$ python -q
>>> import numpy as np
>>> np.set_printoptions(precision=1, suppress=True, linewidth=160, legacy="1.25")
>>> tidy = lambda a: np.round(a, 1) + 0
>>> out = np.array([[6, 4], [6, 6]])
>>> basis = np.array([[-2, 8], [-5, 4]])
>>> A = np.kron(out, basis)
>>> A
array([[-12,  48,  -8,  32],
       [-30,  24, -20,  16],
       [-12,  48, -12,  48],
       [-30,  24, -30,  24]])
>>> out = np.array([[1, -1], [-2, 0]])
>>> basis = np.kron(out, A)
>>> basis.shape
(8, 8)
>>> sv = 5 * 0.5 ** np.arange(3)
>>> Q, _ = np.linalg.qr(np.array([[-0.3, -0.1, 0.4], [-1.3, 0.2, 1.6], [-0.4, 1.5, -0.7]]))
>>> rng = np.random.default_rng(94099)
>>> X = rng.normal(size=(14, 3)) * sv @ Q
>>> tidy(X)
array([[-1. ,  1.6,  2.7],
       [-2.7, -1.5, -0.5],
       [-3.9, -0.6,  1.3],
       [-3.1, -0.6, -6. ],
       [-2.7,  0.1,  4.9],
       [-4.4,  0.6, -1.1],
       [ 0.8,  1.1, -1.7],
       [-3.9,  0. , -5. ],
       [-2.1, -0.6, -0.7],
       [ 3.2,  3.7, 12.3],
       [ 4.7,  1.2, -0.9],
       [-1.7, -0.3, -6.5],
       [ 1.8, -0.2,  8.6],
       [ 1.1,  0.5,  2. ]])
>>> out = np.c_[X[:, :1] @ np.array([[7]]), np.array([0, 1, 2, 2, 3, 0, 3, 2, 0, 2, 1, 0, 3, 3])]
>>> tidy(out)
array([[ -7. ,   0. ],
       [-19.1,   1. ],
       [-27.4,   2. ],
       [-21.7,   2. ],
       [-18.8,   3. ],
       [-30.7,   0. ],
       [  5.4,   3. ],
       [-27.1,   2. ],
       [-14.7,   0. ],
       [ 22.2,   2. ],
       [ 32.6,   1. ],
       [-11.8,   0. ],
       [ 12.6,   3. ],
       [  7.7,   3. ]])
>>> tidy(np.linalg.norm(np.linalg.qr(X)[0].T @ out, axis=0) ** 2 / ((out ** 2).sum(axis=0) + 1e-12))
array([1. , 0.2])
>>> np.linalg.matrix_rank(out)
2
>>> tidy(np.linalg.lstsq(X, out[:, 0])[0])
array([7., 0., 0.])
>>> np.linalg.matrix_rank(np.c_[X, out])
4
>>> cen = (X - X.mean(axis=0)) / X.std(axis=0)
>>> np.argwhere(np.abs(cen) > 2)
array([[ 9,  1],
       [ 9,  2],
       [10,  0]])
>>> tidy(cen.std(axis=0))
array([1., 1., 1.])
>>> coef = np.linalg.lstsq(np.delete(cen, 0, axis=1), cen[:, 0])[0]
>>> np.abs(coef).argmax()
0
>>> tidy(coef)
array([0.5, 0.2])
>>> tidy(1 - np.var(cen[:, 0] - np.delete(cen, 0, axis=1) @ coef))
0.4
>>> Q, V = np.linalg.qr(X[:, :2])[0], np.linalg.qr(X[:, 2:])[0]
>>> sv = np.linalg.svd(Q.T @ V, compute_uv=False)
>>> tidy(np.degrees(np.arccos(sv.clip(0, 1))))
array([53.9])
>>> tidy(sv)
array([0.6])
>>> z = X[:, 0] > np.median(X[:, 0])
>>> f = X[z].mean(axis=0) - X[~z].mean(axis=0)
>>> tidy(f)
array([4.5, 1.5, 3.4])
>>> np.argsort(-np.abs(f).round(6), kind="stable")
array([0, 2, 1])
>>> basis = X[[1, 3]].astype(float)
>>> for _ in range(7):
...     z = np.linalg.norm(X[:, None] - basis, axis=-1).argmin(axis=1)
...     basis = np.array([X[z == j].mean(axis=0) for j in range(2)])
... 
>>> z
array([0, 1, 1, 1, 0, 1, 1, 1, 1, 0, 0, 1, 0, 0])
>>> tidy(basis[1] - basis[0])
array([-3.8, -1.4, -7.5])
>>> np.abs(basis[1] - basis[0]).argmax()
2
>>> feats = np.load("test16.npy")
>>> feats
array([[ 2, -6,  1,  3],
       [-6, 18, -3, -9],
       [ 1, -3, 10, -3],
       [ 3, -9, -3, 13]])
>>> np.linalg.lstsq(feats[:-1].T, feats[-1])[2]
2
>>> np.unique(feats.round(6), axis=0).shape
(4, 4)
>>> np.allclose(feats[:-1].T @ np.linalg.lstsq(feats[:-1].T, feats[-1])[0], feats[-1])
False
>>> U, sv, vt = np.linalg.svd(feats)
>>> tidy(sv)
array([26.7, 12.8,  3.5,  0. ])
>>> np.argmax(sv[:-1] / (sv[1:] + 1e-6)) + 1
3
>>> out = U[:, :3] @ np.diag(sv[:3]) @ vt[:3]
>>> tidy(np.linalg.norm(feats - out) / np.linalg.norm(feats))
0.0
>>> np.linalg.matrix_rank(out)
3
>>> rk = np.linalg.matrix_rank(feats)
>>> rk
3
>>> N = np.linalg.svd(feats)[2][rk:].T
>>> N.shape
(4, 1)
>>> [int(np.linalg.matrix_rank(np.delete(feats, i, axis=0))) for i in range(4)]
[3, 3, 2, 2]
>>> np.linalg.matrix_rank(feats.T @ feats), np.linalg.matrix_rank(feats @ feats.T)
(3, 3)
>>> np.linalg.cond(feats) > 100
True
>>> np.linalg.matrix_rank(feats, rtol=0.1)
3
>>> np.argsort(-np.linalg.norm(feats, axis=0).round(6), kind="stable")[:3]
array([1, 3, 2])
>>> x0 = np.array([2, 0, 3, 2])
>>> (feats * x0).sum(axis=1)
array([ 13, -39,  26,  23])
>>> feats @ (2 * x0)
array([ 26, -78,  52,  46])
>>> feats @ np.ones(4)
array([0., 0., 5., 4.])
>>> np.einsum("ij,j->i", feats, x0)
array([ 13, -39,  26,  23])
>>> feats * x0
array([[  4,   0,   3,   6],
       [-12,   0,  -9, -18],
       [  2,   0,  30,  -6],
       [  6,   0,  -9,  26]])
>>> np.linalg.norm(feats @ x0) <= np.linalg.norm(feats, 2) * np.linalg.norm(x0) + 1e-9
True
>>> (feats @ x0).argmax()
2
>>> feats @ x0
array([ 13, -39,  26,  23])
>>> J = np.loadtxt("run19.csv", delimiter=",")
>>> J
array([[ 0.6, -0.1,  2. ],
       [ 0.4, -0.2,  2.2],
       [-0.8, -1.8, -3.3],
       [-1.5,  1.6, -6.1],
       [ 1.7,  0.4,  6.4],
       [-0.3,  0.2, -1.1],
       [ 0.5, -0.4,  1.8],
       [ 0.3,  0.6,  1.8],
       [ 1.5,  0.4,  6. ],
       [-0.3, -1. , -1.6],
       [-0.1, -0.9, -0.6],
       [ 0.5, -1.8,  2. ],
       [ 0.3,  1.2,  1.6],
       [ 1.1, -0.9,  4.2],
       [ 1.5, -0.7,  5.7],
       [-0.6,  1.4, -2.1],
       [ 1. ,  0.3,  3.9],
       [-0.6, -2.2, -2.5],
       [ 0.9,  0.5,  3.6],
       [ 1.3, -1.1,  5.2],
       [ 0.2, -1.7,  0.9]])
>>> f = np.array([-9, 1, -7])
>>> tidy(np.convolve(J[3], f))
array([ 13.5, -15.9,  67. , -17.3,  42.7])
>>> tidy(np.correlate(J[3], J[7], "full"))
array([ -2.7,   2. , -10.5,  -3.2,  -1.8])
>>> cen = J - J.mean(axis=0)
>>> U, sv, vt = np.linalg.svd(cen, full_matrices=False)
>>> tidy(sv)
array([15.5,  4.9,  0.3])
>>> tidy(cen.mean(axis=0))
array([0., 0., 0.])
>>> (np.sign(U[:, 0]) == np.sign(U[0, 0])).astype(int)
array([1, 1, 0, 0, 1, 0, 1, 1, 1, 0, 0, 1, 1, 1, 1, 0, 1, 0, 1, 1, 0])
>>> tidy((sv ** 2).sum() ** 2 / (sv ** 4).sum())
1.2
>>> tidy(vt[0] * np.sign(vt[0, np.abs(vt[0]).argmax()]))
array([0.2, 0. , 1. ])
>>> np.abs(U[:, 0]).argmax()
3
>>> tidy(np.abs(vt[-1]))
array([1. , 0. , 0.2])
>>> np.linalg.matrix_rank(cen)
3
>>> out = np.array([[-2, 0, -1, 1], [0, -2, 0, -1], [-2, 1, 1, -1], [2, 2, -1, 2]])
>>> K = out + out.T
>>> K
array([[-4,  0, -3,  3],
       [ 0, -4,  1,  1],
       [-3,  1,  2, -2],
       [ 3,  1, -2,  4]])
>>> f = np.array([-1, -3, -2, 2])
>>> out = K + np.outer(f, np.eye(4)[3])
>>> np.linalg.matrix_rank(out - K)
1
>>> ev, V = np.linalg.eigh(K)
>>> tidy(ev)
array([-5.7, -4.4,  1.2,  6.8])
>>> tidy(np.abs(V[:, -1]))
array([0.4, 0. , 0.5, 0.8])
>>> ev.sum(), np.trace(K)
(-2.0, -2)
>>> tidy(V.T @ K @ V)
array([[-5.7,  0. ,  0. ,  0. ],
       [ 0. , -4.4,  0. ,  0. ],
       [ 0. ,  0. ,  1.2,  0. ],
       [ 0. ,  0. ,  0. ,  6.8]])
>>> M = np.loadtxt("layer6.csv", delimiter=",")
>>> M
array([[-1., -1.,  4.,  5.],
       [-5.,  5., -3., -3.],
       [ 3.,  3., -3.,  1.],
       [ 5., -4.,  1.,  5.]])
>>> out = M + rng.integers(-2, 3, (4, 3)) @ rng.integers(-2, 3, (3, 4))
>>> out
array([[-3., -3.,  5.,  6.],
       [-9.,  3., -3.,  1.],
       [-3.,  1., -8.,  4.],
       [ 5., -2., -4.,  4.]])
>>> out - M
array([[-2., -2.,  1.,  1.],
       [-4., -2.,  0.,  4.],
       [-6., -2., -5.,  3.],
       [ 0.,  2., -5., -1.]])
>>> tidy(np.linalg.svd(out - M, compute_uv=False))
array([10.2,  6.6,  1.4,  0. ])
>>> np.abs(out - M).sum(axis=1)
array([ 6., 10., 16.,  8.])
>>> F = np.load("block8.npy")
>>> F
array([[ 4, -4,  4, -4,  4, -4],
       [-1,  1, -1,  1, -1,  1],
       [-5,  5, -5,  5, -5,  5],
       [ 4, -4,  4, -4,  4, -4],
       [-1,  1, -1,  1, -1,  1],
       [-5,  5, -5,  5, -5,  5]])
>>> np.allclose(F[:-1].T @ np.linalg.lstsq(F[:-1].T, F[-1])[0], F[-1])
True
>>> np.abs(np.diag(np.linalg.qr(F)[1])) > 1e-9
array([ True, False, False, False, False, False])
>>> x0 = np.array([0, 0, 2, 1, 1, 0])
>>> h = np.maximum(F @ x0, 0)
>>> np.maximum(F @ (3 * x0), 0)
array([24,  0,  0, 24,  0,  0])
>>> F * (h > 1e-9)[:, None]
array([[ 4, -4,  4, -4,  4, -4],
       [ 0,  0,  0,  0,  0,  0],
       [ 0,  0,  0,  0,  0,  0],
       [ 4, -4,  4, -4,  4, -4],
       [ 0,  0,  0,  0,  0,  0],
       [ 0,  0,  0,  0,  0,  0]])
>>> tidy(np.tanh(F @ x0))
array([ 1., -1., -1.,  1., -1., -1.])
>>> h
array([8, 0, 0, 8, 0, 0])
>>> np.maximum(F @ x0, 0) - np.maximum(-F @ x0, 0)
array([  8,  -2, -10,   8,  -2, -10])
>>> tidy(np.linalg.norm(F, axis=1))
array([ 9.8,  2.4, 12.2,  9.8,  2.4, 12.2])
>>> tidy(np.linalg.norm(F) ** 2 / np.linalg.norm(F, 2) ** 2)
1.0
>>> tidy(np.linalg.norm(F, axis=0))
array([9.2, 9.2, 9.2, 9.2, 9.2, 9.2])
>>> tidy(np.linalg.norm(F[3], 1)), tidy(np.linalg.norm(F[3], np.inf))
(24.0, 4.0)
>>> np.linalg.norm(F, axis=1).argmax()
2
>>> m1 = np.loadtxt("x.csv", delimiter=",")
>>> tidy(m1)
array([[ 2.8, -1.1, -2.7],
       [ 0.2, -0.5, -0.2],
       [-1.7, -4.5,  1.7],
       [ 1.3,  0.2, -1.3],
       [-0.5,  1.6,  0.5],
       [ 0.5,  1.2, -0.4],
       [-0.5, -1.5,  0.5],
       [ 1. ,  0. , -1. ],
       [ 0.8, -1.7, -0.8],
       [-0.5, -0.6,  0.5],
       [-0.6, -0.4,  0.6],
       [ 1.1,  0.4, -1.1],
       [ 0.2, -0.4, -0.2],
       [-0.3,  3. ,  0.2],
       [ 0.3, -1.7, -0.4],
       [-0.7, -2. ,  0.7],
       [ 0.2, -0.3, -0.2],
       [-0.2,  0.4,  0.1],
       [ 1.3, -0.7, -1.2],
       [-0.5,  1.3,  0.6],
       [-1.7,  1.9,  1.5],
       [ 0.6, -0.2, -0.4]])
>>> D = np.linalg.norm(m1[:, None] - m1[None], axis=-1)
>>> np.linalg.matrix_rank(D ** 2)
5
>>> basis = m1[[4, 2]].astype(float)
>>> for _ in range(3):
...     z = np.linalg.norm(m1[:, None] - basis, axis=-1).argmin(axis=1)
...     basis = np.array([m1[z == j].mean(axis=0) for j in range(2)])
... 
>>> z
array([0, 0, 1, 0, 0, 0, 0, 0, 0, 0, 0, 0, 0, 0, 0, 1, 0, 0, 0, 0, 0, 0])
>>> tidy(basis[1] - basis[0])
array([-1.5, -3.3,  1.5])
>>> tidy(basis)
array([[ 0.3,  0. , -0.3],
       [-1.2, -3.2,  1.2]])
>>> U, sv, vt = np.linalg.svd(F)
>>> V = vt[:(sv > 1e-8).sum()]
>>> x0 = F[2] + 2 * F[3] + rng.integers(2) * np.eye(6)[1]
>>> x0
array([ 3., -2.,  3., -3.,  3., -3.])
>>> tidy(V.T @ V)
array([[ 0.2, -0.2,  0.2, -0.2,  0.2, -0.2],
       [-0.2,  0.2, -0.2,  0.2, -0.2,  0.2],
       [ 0.2, -0.2,  0.2, -0.2,  0.2, -0.2],
       [-0.2,  0.2, -0.2,  0.2, -0.2,  0.2],
       [ 0.2, -0.2,  0.2, -0.2,  0.2, -0.2],
       [-0.2,  0.2, -0.2,  0.2, -0.2,  0.2]])
>>> np.linalg.matrix_rank(np.vstack([F, x0]))
2
>>> W = np.array([[-1, -2], [-2, 0], [2, -1]])
>>> coef = np.array([1, -1])
>>> H = np.maximum(m1 @ W + coef, 0)
>>> tidy(H)
array([[ 0. ,  0. ],
       [ 1.4,  0. ],
       [15.1,  0.7],
       [ 0. ,  0. ],
       [ 0. ,  0. ],
       [ 0. ,  0. ],
       [ 5.5,  0. ],
       [ 0. ,  0. ],
       [ 2. ,  0. ],
       [ 3.7,  0. ],
       [ 3.6,  0. ],
       [ 0. ,  0. ],
       [ 1.2,  0. ],
       [ 0. ,  0. ],
       [ 3.3,  0. ],
       [ 7.1,  0. ],
       [ 1. ,  0. ],
       [ 0.6,  0. ],
       [ 0. ,  0. ],
       [ 0.1,  0. ],
       [ 1.9,  0.9],
       [ 0. ,  0. ]])
>>> (H > 0).astype(int)
array([[0, 0],
       [1, 0],
       [1, 1],
       [0, 0],
       [0, 0],
       [0, 0],
       [1, 0],
       [0, 0],
       [1, 0],
       [1, 0],
       [1, 0],
       [0, 0],
       [1, 0],
       [0, 0],
       [1, 0],
       [1, 0],
       [1, 0],
       [1, 0],
       [0, 0],
       [1, 0],
       [1, 1],
       [1, 0]])
>>> tidy((H > 0).mean(axis=0))
array([0.6, 0.1])
>>> basis = np.array([[-2, -1, -3], [0, 2, 2]])
>>> (H @ basis).round(6).argmax(axis=1)
array([0, 1, 1, 0, 0, 0, 1, 0, 1, 1, 1, 0, 1, 0, 1, 1, 1, 1, 0, 1, 1, 1])
